In [1]: import numpy as np

In [2]: np.set_printoptions(precision=1, suppress=True, linewidth=100)

In [3]: J = np.loadtxt("a.csv", delimiter=",")

In [4]: J
Out[4]: 
array([[-0.3,  0.5,  0.7, -0.5],
       [-0.7, -0.1, -0.6, -0.4],
       [ 0.7,  0.2, -0.3, -0.7],
       [ 0. ,  0.8, -0.4,  0.4]])

In [5]: rng = np.random.default_rng(196129)

In [6]: lab = rng.permutation(4)

In [7]: lab
Out[7]: array([2, 1, 3, 0])

In [8]: A2 = J[lab][:, lab]

In [9]: A2
Out[9]: 
array([[-0.3,  0.2, -0.7,  0.7],
       [-0.6, -0.1, -0.4, -0.7],
       [-0.4,  0.8,  0.4,  0. ],
       [ 0.7,  0.5, -0.5, -0.3]])

In [10]: round(float(np.trace(A2)), 1)
Out[10]: -0.3

In [11]: np.sort(np.abs(np.linalg.eigvals(A2)))
Out[11]: array([1., 1., 1., 1.])

In [12]: np.round(np.linalg.det(A2), 1), np.round(np.linalg.det(J[lab]), 1)
Out[12]: (np.float64(-1.0), np.float64(-1.0))

In [13]: np.allclose(A2, J)
Out[13]: False

In [14]: x = np.array([3, 1, 4, 3])

In [15]: A2.T @ (A2 @ x)
Out[15]: array([3., 1., 4., 3.])

In [16]: round(float(np.linalg.norm(x)), 1), round(float(np.linalg.norm(A2 @ x)), 1)
Out[16]: (5.9, 5.9)

In [17]: round(np.linalg.det(A2), 1)
Out[17]: np.float64(-1.0)

In [18]: np.sort(np.abs(np.degrees(np.angle(np.linalg.eigvals(A2)))))
Out[18]: array([  0. ,  98.2,  98.2, 180. ])

In [19]: np.abs(np.linalg.eigvals(A2))
Out[19]: array([1., 1., 1., 1.])

In [20]: 4 - np.linalg.matrix_rank(A2 - np.eye(4), tol=1e-8)
Out[20]: np.int64(1)

In [21]: [p for p in range(1, 25) if np.allclose(np.linalg.matrix_power(A2, p), np.eye(4))]
Out[21]: []

In [22]: x = np.array([6, -5, -6, -6])

In [23]: round(float(np.linalg.norm(x)), 1), round(np.linalg.norm(J @ x), 1)
Out[23]: (11.5, np.float64(11.5))

In [24]: np.sort(np.abs(np.degrees(np.angle(np.linalg.eigvals(J)))))
Out[24]: array([  0. ,  98.2,  98.2, 180. ])

In [25]: round(float(np.linalg.det(J)), 1)
Out[25]: -1.0

In [26]: [p for p in range(1, 25) if np.allclose(np.linalg.matrix_power(J, p), np.eye(4))]
Out[26]: []

In [27]: 4 - np.linalg.matrix_rank(J - np.eye(4), tol=1e-8)
Out[27]: np.int64(1)

In [28]: J.T @ (J @ x)
Out[28]: array([ 6., -5., -6., -6.])

In [29]: x = np.array([-6, -3, -7, 5])

In [30]: target = J @ x

In [31]: coef, lr = np.zeros(4), 1 / np.linalg.norm(J, 2) ** 2

In [32]: for i in range(10):
    ...:     coef -= lr * J.T @ (J @ coef - target)
    ...:     if i % 2 == 0: print(i, round(np.linalg.norm(J @ coef - target), 1))
    ...: 
0 0.0
2 0.0
4 0.0
6 0.0
8 0.0

In [33]: coef
Out[33]: array([-6., -3., -7.,  5.])

In [34]: round(np.linalg.cond(J), 1)
Out[34]: np.float64(1.0)
